$ python -q
>>> import numpy as np
>>> from numpy import linalg as LA
>>> np.set_printoptions(precision=2, suppress=True, linewidth=140)
>>> def rd(a):
...     return np.round(a, 2) + 0
... 
>>> W0 = np.load("block17.npy")
>>> W0
array([[ 7, -3, -8,  9, -4, -8,  7,  7, -8,  5,  3,  2, -1],
       [ 0,  8, -8,  5, -1, -4,  9, -9, -8,  6, -9, -6,  7],
       [ 0,  0,  0,  5,  2, -4, -5,  5, -9, -8,  6,  7,  7],
       [ 0,  0,  0,  4, -5,  5,  6, -8, -4, -5, -5, -3, -4],
       [ 0,  0,  0,  0, -2, -5, -8, -6, -5, -7,  4,  9, -8],
       [ 0,  0,  0,  0,  0,  8, -5, -4,  4,  2, -3, -2, -8],
       [ 0,  0,  0,  0,  0,  0,  6, -6, -9,  7,  0, -5,  5],
       [ 0,  0,  0,  0,  0,  0,  0,  6,  0,  8, -2,  7, -6],
       [ 0,  0,  0,  0,  0,  0,  0,  0,  6, -6,  2, -5, -1],
       [ 0,  0,  0,  0,  0,  0,  0,  0,  0, -2,  5, -3,  3],
       [ 0,  0,  0,  0,  0,  0,  0,  0,  0,  0,  0, -7,  0],
       [ 0,  0,  0,  0,  0,  0,  0,  0,  0,  0,  0,  7,  2],
       [ 0,  0,  0,  0,  0,  0,  0,  0,  0,  0,  0,  0,  6]])
>>> U, sig, Vt = LA.svd(W0)
>>> np.argmax(sig[:-1] / (sig[1:] + 1e-6)) + 1
np.int64(12)
>>> B = U[:, :12] @ np.diag(sig[:12]) @ Vt[:12]
>>> LA.matrix_rank(W0, rtol=0.05)
np.int64(10)
>>> rd(LA.norm(W0 - B, 2)), rd(sig[12])
(np.float64(0.0), np.float64(0.0))
>>> np.abs(W0).max()
np.int64(9)
>>> W0.sum(axis=0)
array([  7,   5, -16,  23, -10,  -8,  10, -15, -33,   0,   1,   1,   2])
>>> rd(LA.svd(W0, compute_uv=False))
array([31.56, 27.19, 20.15, 19.28, 14.53, 10.11,  9.47,  7.46,  4.98,  2.81,  1.51,  0.51,  0.  ])
>>> LA.matrix_rank(W0)
np.int64(12)
>>> W0.shape
(13, 13)
>>> rd(LA.norm(W0, 2) / LA.norm(W0))
np.float64(0.58)
>>> np.argsort(-LA.norm(W0, axis=0).round(6), kind="stable")[:3]
array([11,  8,  9])
>>> LA.matrix_rank(W0, rtol=0.1)
np.int64(9)
>>> w1 = np.array([[0, 1, 1, -3, 3],
...     [-1, 0, 0, 1, 0],
...     [1, -2, 0, -3, -1],
...     [2, 2, 1, -1, 2],
...     [-3, 1, -1, 0, -3],
...     [0, 0, 2, 2, 0],
...     [-1, -1, -3, -2, -1],
...     [2, -3, 3, 3, -3],
...     [0, -3, -1, 0, 1],
...     [-1, -3, 3, 0, 2],
...     [3, 1, 0, 3, -3],
...     [1, 1, -2, 3, 3],
...     [-3, -2, 3, -1, -3]])
>>> c = np.array([-3, 2, -1, 1, 2])
>>> act = np.maximum(W0 @ w1 + c, 0)
>>> LA.matrix_rank(act)
np.int64(5)
>>> act
array([[38, 27, 19,  0, 35],
       [ 0, 22,  2,  0, 33],
       [28, 54, 16, 45,  0],
       [ 0, 50,  0,  0, 47],
       [51, 91,  0, 36, 54],
       [ 5, 12,  0,  8, 54],
       [ 0,  5, 18,  0,  0],
       [20,  0,  9, 40, 45],
       [ 7,  1,  0,  0,  0],
       [ 2,  4,  8,  4,  0],
       [ 0,  0, 13,  0,  0],
       [ 0,  5,  0, 20, 17],
       [ 0,  0, 17,  0,  0]])
>>> Z = np.array([[0, 2], [2, -1], [-3, -2], [-3, 1], [3, 3]])
>>> w1 @ Z
array([[ 17,   3],
       [ -3,  -1],
       [  2,  -2],
       [ 10,   5],
       [ -4, -14],
       [-12,  -2],
       [ 10,   0],
       [-33,  -5],
       [  0,   8],
       [ -9,   1],
       [-16,  -1],
       [  8,  17],
       [-19, -20]])
